$ python -q
>>> import numpy as np
>>> np.set_printoptions(suppress=True, linewidth=200)
>>> def rd(a):
...     return np.round(a, 3) + 0
... 
>>> W0 = np.load("layer12.npy")
>>> print(W0)
[[ -4.241 -14.495 -16.965]
 [ 13.312  -0.015  14.475]
 [ 11.585  -3.474  15.929]
 [ 10.867  -2.705  16.324]
 [ 11.3    -1.359  16.418]
 [ 10.429  23.663 -17.468]
 [  7.98   22.919 -15.999]
 [  8.681  24.439 -16.774]
 [ -5.821 -15.04  -16.399]
 [  9.061  23.091 -16.863]
 [ -3.698 -14.167 -15.717]
 [  7.121  23.341 -15.119]
 [  6.867  23.732 -17.828]
 [ -2.595 -14.659 -17.316]
 [ -4.92  -12.342 -17.851]]
>>> M2 = W0 / np.linalg.norm(W0, axis=1, keepdims=True)
>>> G = M2 @ M2.T
>>> print(np.argwhere(np.triu(np.abs(G) > 0.95, 1)))
[[ 0  8]
 [ 0 10]
 [ 0 13]
 [ 0 14]
 [ 1  2]
 [ 1  3]
 [ 1  4]
 [ 2  3]
 [ 2  4]
 [ 3  4]
 [ 5  6]
 [ 5  7]
 [ 5  9]
 [ 5 11]
 [ 5 12]
 [ 6  7]
 [ 6  9]
 [ 6 11]
 [ 6 12]
 [ 7  9]
 [ 7 11]
 [ 7 12]
 [ 8 10]
 [ 8 13]
 [ 8 14]
 [ 9 11]
 [ 9 12]
 [10 13]
 [10 14]
 [11 12]
 [13 14]]
>>> print(rd(np.linalg.norm(M2, axis=1)))
[1. 1. 1. 1. 1. 1. 1. 1. 1. 1. 1. 1. 1. 1. 1.]
>>> print((G - 2 * np.eye(15)).round(6).argmax(axis=1))
[10  4  3  2  3  9  7  6  0  5  0  7  6 10  0]
>>> print(rd(G[11]))
[-0.172 -0.22  -0.417 -0.409 -0.348  0.994  0.999  0.999 -0.219  0.997 -0.194  1.     0.997 -0.151 -0.083]
>>> def softmax(z):
...     e = np.exp(z - z.max(axis=-1, keepdims=True))
...     return e / e.sum(axis=-1, keepdims=True)
... 
>>> print(rd(softmax(10 * W0[6])))
[0. 1. 0.]
>>> print(rd(softmax(W0[6] + 5)))
[0. 1. 0.]
>>> att = W0 @ W0.T / np.sqrt(3)
>>> print(rd(softmax(att)[6] @ W0))
[ 10.403  23.675 -17.458]
>>> print(softmax(att).round(6).argmax(axis=1))
[ 8  4  2  2  4  5  5  5  8  5  8  5  5 13  8]
>>> x = np.array([2, -2, -4])
>>> y = W0 @ x
>>> print(rd(np.linalg.lstsq(W0, y)[0]))
[ 2. -2. -4.]
>>> try:
...     np.linalg.solve(W0, y)
... except np.linalg.LinAlgError as e:
...     print("failed:", e)
... 
failed: Last 2 dimensions of the array must be square
>>> rng = np.random.default_rng(66704)
>>> y = y + 0.1 * rng.normal(size=15)
>>> print(rd(y))
[ 88.443 -31.191 -33.726 -38.142 -40.447  43.338  33.945  35.529  84.192  39.541  83.889  27.964  37.671  93.44   86.199]
>>> b, *_ = np.linalg.lstsq(W0, y)
>>> print(rd(np.linalg.norm(y - W0 @ b)))
0.336
>>> print([round(float(np.linalg.norm(np.linalg.solve(W0.T @ W0 + lam * np.eye(3), W0.T @ y))), 2) for lam in (0, 1, 10, 100)])
[4.9, 4.89, 4.84, 4.41]
>>> print(rd(W0.T @ (y - W0 @ b)))
[0. 0. 0.]
>>> x = np.array([-3, -3, 0])
>>> print(W0 @ np.eye(3)[1])
[-14.495  -0.015  -3.474  -2.705  -1.359  23.663  22.919  24.439 -15.04   23.091 -14.167  23.341  23.732 -14.659 -12.342]
>>> print(np.linalg.norm(W0 @ x) <= np.linalg.norm(W0, 2) * np.linalg.norm(x) + 1e-9)
True
>>> u, g = W0[0], W0[6]
>>> print(rd(u @ g))
-94.631
>>> pr = (u @ g) / (u @ u) * u
>>> print(rd(np.linalg.norm(u + g) ** 2 + np.linalg.norm(u - g) ** 2))
2721.663
>>> print(rd((g - pr) @ u))
0.0
>>> print(rd(np.outer(u, g)))
[[ -33.843  -97.199   67.852]
 [-115.67  -332.211  231.906]
 [-135.381 -388.821  271.423]]
>>> print(rd(pr))
[0.778 2.659 3.112]
>>> feats = np.load("data.npy")
>>> print(feats)
[[ 5  0  4  0]
 [ 4 12 -3  3]
 [-2  4 -3  1]
 [ 5 20 -4  5]]
>>> print(np.einsum("ij,ji->", feats, feats))
275
>>> print(rd(np.linalg.det(feats[::-1])))
0.0
>>> A = np.array([[9, 3, 9, 6], [3, 10, 6, 5], [9, 6, 20, 9], [6, 5, 9, 9]])
>>> # symmetric
>>> idx = rng.permutation(4)
>>> print(idx)
[3 1 2 0]
>>> M2 = A[idx][:, idx]
>>> print(np.diag(M2))
[ 9 10 20  9]
>>> vals, vecs = np.linalg.eig(A)
>>> print(rd(np.sort(np.linalg.eigvals(A.T))))
[ 2.586  4.457  7.581 33.376]
>>> print(rd(np.sort(np.linalg.eigvals(A @ A))))
[   6.686   19.865   57.47  1113.978]
>>> u, g = feats[1], feats[0]
>>> print(u @ u)
178
>>> print(u @ g)
8
>>> pr = (u @ g) / (u @ u) * u
>>> print(np.linalg.matrix_rank(np.outer(u, g)))
1
>>> idx = rng.permutation(4)
>>> M2 = A[:, idx] * rng.choice([-1, 1], 4)
>>> print(M2)
[[  9  -3   6  -9]
 [  3 -10   5  -6]
 [  9  -6   9 -20]
 [  6  -5   9  -9]]
>>> U, _, VT = np.linalg.svd(A.T @ M2)
>>> print(rd(U @ VT))
[[ 1.  0.  0.  0.]
 [ 0. -1.  0.  0.]
 [ 0.  0.  0. -1.]
 [ 0.  0.  1.  0.]]
>>> m1 = np.load("mat.npy")
>>> print(rd(m1))
[[ 0.866  0.5  ]
 [-0.5    0.866]]
>>> M2 = np.array([[0, -2], [-2, 2]])
>>> cent = np.kron(M2, m1)
>>> print(np.linalg.matrix_rank(cent))
4
>>> print(rd(np.linalg.norm(cent, 2)), rd(np.linalg.norm(M2, 2) * np.linalg.norm(m1, 2)))
3.236 3.236
>>> print(cent.shape)
(4, 4)
>>> print(rd(cent))
[[ 0.     0.    -1.732 -1.   ]
 [ 0.     0.     1.    -1.732]
 [-1.732 -1.     1.732  1.   ]
 [ 1.    -1.732 -1.     1.732]]
>>> x = np.array([1, 4])
>>> print(rd(np.abs(np.linalg.eigvals(m1))))
[1. 1.]
>>> K = np.loadtxt("sample17.csv", delimiter=",")
>>> print(K)
[[-0.192  0.206  0.005  0.099]
 [ 2.082 -4.02   6.116 -3.872]
 [ 1.225 -1.977  2.96  -1.992]
 [ 1.973 -3.845  6.055 -4.076]]
>>> x = np.array([-2, -2, -1, -1])
>>> y = K @ x
>>> b, lr = np.zeros(4), 1 / np.linalg.norm(K, 2) ** 2
>>> for i in range(20):
...     b -= lr * K.T @ (K @ b - y)
...     if i % 5 == 0: print(i, round(np.linalg.norm(K @ b - y), 3))
... 
0 0.327
5 0.327
10 0.326
15 0.326
>>> print(rd(b))
[ 0.04  -0.088  0.138 -0.091]
>>> U, s, VT = np.linalg.svd(K)
>>> print(np.argmax(s[:-1] / (s[1:] + 1e-6)) + 1)
1
>>> print(rd(s))
[12.764  0.317  0.185  0.093]
>>> M2 = U[:, :1] @ np.diag(s[:1]) @ VT[:1]
>>> print(np.linalg.matrix_rank(M2))
1
>>> print(rd(np.linalg.norm(K - M2, 2)), rd(s[1]))
0.317 0.317
>>> print(rd(np.linalg.norm(K - M2) / np.linalg.norm(K)))
0.03
>>> T = np.stack([K, -3 * K, K[::-1]])
>>> print(np.linalg.matrix_rank(T.reshape(3, -1)))
2
>>> print(T.shape)
(3, 4, 4)
>>> print((T @ K.T).shape)
(3, 4, 4)
>>> T = np.stack([W0, 4 * W0, W0[::-1]])
>>> print(rd(np.einsum("bij,cij->bc", T, T)))
[[  9525.397  38101.586   1402.597]
 [ 38101.586 152406.346   5610.389]
 [  1402.597   5610.389   9525.397]]
>>> print(np.linalg.matrix_rank(T))
[3 3 3]
>>> print(T.shape)
(3, 15, 3)
>>> print((T @ W0.T).shape)
(3, 15, 15)
